% ipython --no-banner

In [1]: import numpy as np

In [2]: from numpy import linalg as LA

In [3]: np.set_printoptions(precision=2, suppress=True, linewidth=200, legacy="1.25")

In [4]: tidy = lambda a: np.round(a, 2) + 0

In [5]: arr = np.load("m.npy")

In [6]: arr
Out[6]: 
array([[-3.86, -1.03],
       [-1.03,  3.86]])

In [7]: w, evecs = LA.eig(arr)

In [8]: tidy(np.prod(w))
Out[8]: -15.96

In [9]: tidy(arr @ evecs[:, 0] - w[0] * evecs[:, 0])
Out[9]: array([0., 0.])

In [10]: A = np.load("layer6.npy")

In [11]: A
Out[11]: 
array([[ 1,  2,  0,  1,  2],
       [ 2,  2,  0,  1,  2],
       [ 3,  2,  2,  2,  3],
       [ 5,  3,  3,  4,  3],
       [ 7,  5,  3,  5,  4],
       [ 9,  7,  5,  5,  4],
       [10,  9,  6,  6,  6],
       [12,  9,  8,  6,  8],
       [12, 11, 10,  8, 10],
       [13, 12, 11,  8, 10],
       [14, 13, 13,  8, 10],
       [15, 15, 14,  9, 11],
       [17, 17, 15, 10, 11],
       [19, 17, 15, 11, 13],
       [21, 17, 17, 11, 15],
       [23, 17, 18, 12, 15],
       [23, 17, 18, 12, 15],
       [23, 18, 20, 12, 17],
       [23, 18, 22, 14, 17],
       [25, 18, 23, 16, 19],
       [27, 18, 25, 17, 19],
       [27, 18, 25, 19, 21],
       [28, 18, 25, 21, 22],
       [28, 18, 26, 23, 24],
       [29, 18, 26, 23, 26],
       [31, 20, 28, 24, 28],
       [33, 22, 30, 24, 30],
       [35, 22, 31, 26, 31]])

In [12]: out = np.c_[A[:, :3] @ np.array([[1, 1, -4], [-3, 2, 1], [5, -5, -2]]), np.array([1, 0, 8, 0, 9, 7, 6, 5, 6, 2, 2, 2, 4, 8, 5, 2, 1, 2, 9, 8, 0, 3, 4, 8, 3, 5, 4, 1])]

In [13]: out
Out[13]: 
array([[  -5,    5,   -2,    1],
       [  -4,    6,   -6,    0],
       [   7,   -3,  -14,    8],
       [  11,   -4,  -23,    0],
       [   7,    2,  -29,    9],
       [  13,   -2,  -39,    7],
       [  13,   -2,  -43,    6],
       [  25,  -10,  -55,    5],
       [  29,  -16,  -57,    6],
       [  32,  -18,  -62,    2],
       [  40,  -25,  -69,    2],
       [  40,  -25,  -73,    2],
       [  41,  -24,  -81,    4],
       [  43,  -22,  -89,    8],
       [  55,  -30, -101,    5],
       [  62,  -33, -111,    2],
       [  62,  -33, -111,    1],
       [  69,  -41, -114,    2],
       [  79,  -51, -118,    9],
       [  86,  -54, -128,    8],
       [  98,  -62, -140,    0],
       [  98,  -62, -140,    3],
       [  99,  -61, -144,    4],
       [ 104,  -66, -146,    8],
       [ 105,  -65, -150,    3],
       [ 111,  -69, -160,    5],
       [ 117,  -73, -170,    4],
       [ 124,  -76, -180,    1]])

In [14]: tidy(LA.lstsq(A, out[:, 0])[0])
Out[14]: array([ 1., -3.,  5.,  0.,  0.])

In [15]: LA.matrix_rank(out)
Out[15]: 4

In [16]: LA.matrix_rank(np.c_[A, out])
Out[16]: 6

In [17]: W0 = np.array([[-1.0, -3.0, 0.0], [-3.0, 0.0, -3.0], [0.0, -3.0, 2.0]])

In [18]: u = np.array([-1, 5, 9])

In [19]: out = W0 + np.outer(u, np.eye(3)[1])

In [20]: LA.matrix_rank(LA.inv(out) - LA.inv(W0), tol=1e-8)
Out[20]: 1

In [21]: out
Out[21]: 
array([[-1., -4.,  0.],
       [-3.,  5., -3.],
       [ 0.,  6.,  2.]])

In [22]: rng = np.random.default_rng(85690)

In [23]: z = rng.permutation(3)

In [24]: z
Out[24]: array([1, 0, 2])

In [25]: out = W0[z][:, z]

In [26]: np.diag(out)
Out[26]: array([ 0., -1.,  2.])

In [27]: out
Out[27]: 
array([[ 0., -3., -3.],
       [-3., -1.,  0.],
       [-3.,  0.,  2.]])

In [28]: tidy(LA.det(out)), tidy(LA.det(W0[z]))
Out[28]: (-9.0, 9.0)

In [29]: np.allclose(out, W0)
Out[29]: False

In [30]: np.trace(out)
Out[30]: 1.0

In [31]: w, evecs = LA.eigh(W0)

In [32]: x = np.array([4, -9, -6])

In [33]: tidy(x @ W0 @ x / (x @ x)), tidy(w[0]), tidy(w[-1])
Out[33]: (-0.39, -4.23, 4.79)

In [34]: tidy(evecs * np.abs(w) @ evecs.T)
Out[34]: 
array([[ 2.48,  0.75,  1.81],
       [ 0.75,  4.04, -1.05],
       [ 1.81, -1.05,  2.94]])

In [35]: np.abs(W0).sum(axis=1).max(), tidy(np.abs(w).max())
Out[35]: (6.0, 4.79)

In [36]: tidy(evecs * np.maximum(w, 0) @ evecs.T)
Out[36]: 
array([[ 0.74, -1.12,  0.9 ],
       [-1.12,  2.02, -2.03],
       [ 0.9 , -2.03,  2.47]])

In [37]: (np.sign(evecs[:, -1].round(6)) == np.sign(evecs[0, -1].round(6))).astype(int)
Out[37]: array([1, 0, 1])

In [38]: def softmax(z):
    ...:     e = np.exp(z - z.max(axis=-1, keepdims=True))
    ...:     return e / e.sum(axis=-1, keepdims=True)
    ...: 

In [39]: tidy(softmax(W0[2]))
Out[39]: array([0.12, 0.01, 0.88])

In [40]: S = W0 @ W0.T / np.sqrt(3)

In [41]: tidy(softmax(S + np.triu(np.full(S.shape, -np.inf), 1)))
Out[41]: 
array([[1.  , 0.  , 0.  ],
       [0.  , 1.  , 0.  ],
       [0.09, 0.  , 0.91]])

In [42]: tidy(softmax(S))
Out[42]: 
array([[0.63, 0.01, 0.36],
       [0.  , 1.  , 0.  ],
       [0.09, 0.  , 0.91]])

In [43]: softmax(S).round(6).argmax(axis=1)
Out[43]: array([0, 1, 2])

In [44]: X = np.maximum(np.array([[3], [5], [-3], [-2], [-5], [1], [-5], [-4], [5], [3], [4]]) @ np.array([[3, 6, 4, 2]]) + np.array([1, 0, 3, 0]), 0)

In [45]: X
Out[45]: 
array([[10, 18, 15,  6],
       [16, 30, 23, 10],
       [ 0,  0,  0,  0],
       [ 0,  0,  0,  0],
       [ 0,  0,  0,  0],
       [ 4,  6,  7,  2],
       [ 0,  0,  0,  0],
       [ 0,  0,  0,  0],
       [16, 30, 23, 10],
       [10, 18, 15,  6],
       [13, 24, 19,  8]])

In [46]: Xs = X - X.mean(axis=0)

In [47]: evecs = LA.svd(Xs)[2][:2]

In [48]: out = Xs - Xs @ evecs.T @ evecs

In [49]: tidy(LA.norm(out) / LA.norm(Xs))
Out[49]: 0.0

In [50]: tidy(np.diag(evecs.T @ evecs))
Out[50]: array([0.15, 0.85, 0.91, 0.09])

In [51]: out = np.array([[4], [-9], [-4]])

In [52]: C = np.array([[4, 1, 3, 3]])

In [53]: E = out @ C + 0.05 * rng.normal(size=(3, 4))

In [54]: tidy(E)
Out[54]: 
array([[ 16.06,   4.1 ,  11.98,  12.05],
       [-36.07,  -8.98, -26.99, -26.96],
       [-16.01,  -4.01, -12.02, -12.06]])

In [55]: t3 = np.stack([E, 3 * E, E[::-1]])

In [56]: tidy(np.einsum("bij,cij->bc", t3, t3))
Out[56]: 
array([[ 3962.44, 11887.32,  1711.52],
       [11887.32, 35661.97,  5134.55],
       [ 1711.52,  5134.55,  3962.44]])

In [57]: LA.matrix_rank(t3.reshape(3, -1))
Out[57]: 2

In [58]: tidy(LA.norm(t3, axis=(1, 2)))
Out[58]: array([ 62.95, 188.84,  62.95])
